% python3 -q
>>> import numpy as np
>>> np.set_printoptions(suppress=True, linewidth=120)
>>> A = np.load("m.npy")
>>> A.round(2) + 0
array([[ 0.19, -0.29, -0.02,  0.17, -0.45, -0.01,  0.5 ,  0.18,  0.44, -0.25, -0.18, -0.05, -0.28],
       [ 0.06,  0.01,  0.66,  0.  , -0.01, -0.28, -0.13,  0.49,  0.16,  0.33, -0.2 , -0.09,  0.19],
       [-0.3 , -0.56,  0.21,  0.44,  0.01,  0.33,  0.13,  0.03, -0.16,  0.07,  0.36, -0.06,  0.28],
       [-0.02,  0.44, -0.24,  0.01, -0.24,  0.28,  0.06,  0.58,  0.03,  0.18,  0.48,  0.1 , -0.02],
       [-0.54,  0.13,  0.18,  0.03,  0.23, -0.37,  0.24,  0.13,  0.01, -0.38,  0.13,  0.46, -0.17],
       [ 0.06,  0.01, -0.33,  0.12,  0.69, -0.05,  0.45,  0.18,  0.18,  0.24, -0.14, -0.2 ,  0.12],
       [-0.39,  0.2 , -0.16,  0.26, -0.22, -0.16,  0.01,  0.18, -0.41, -0.14, -0.32, -0.57, -0.04],
       [-0.37, -0.43, -0.2 , -0.66, -0.13, -0.1 ,  0.09,  0.13, -0.08,  0.35, -0.01, -0.04, -0.14],
       [-0.13,  0.03, -0.04,  0.45, -0.03, -0.1 , -0.13, -0.2 ,  0.06,  0.59, -0.04,  0.16, -0.58],
       [ 0.17, -0.39, -0.41,  0.2 ,  0.1 , -0.3 , -0.53,  0.4 ,  0.  , -0.21,  0.03,  0.15, -0.01],
       [-0.19,  0.1 , -0.25,  0.12, -0.32, -0.44,  0.02, -0.28,  0.37,  0.18,  0.13,  0.03,  0.56],
       [ 0.45, -0.05,  0.02,  0.04, -0.13, -0.43,  0.37, -0.03, -0.61,  0.14,  0.21,  0.14,  0.03],
       [ 0.06, -0.02,  0.14, -0.09,  0.14, -0.29, -0.08, -0.11,  0.2 , -0.12,  0.61, -0.58, -0.3 ]])
>>> # orthonormal columns
>>> np.round(np.linalg.svd(A, compute_uv=False), 2)
array([1., 1., 1., 1., 1., 1., 1., 1., 1., 1., 1., 1., 1.])
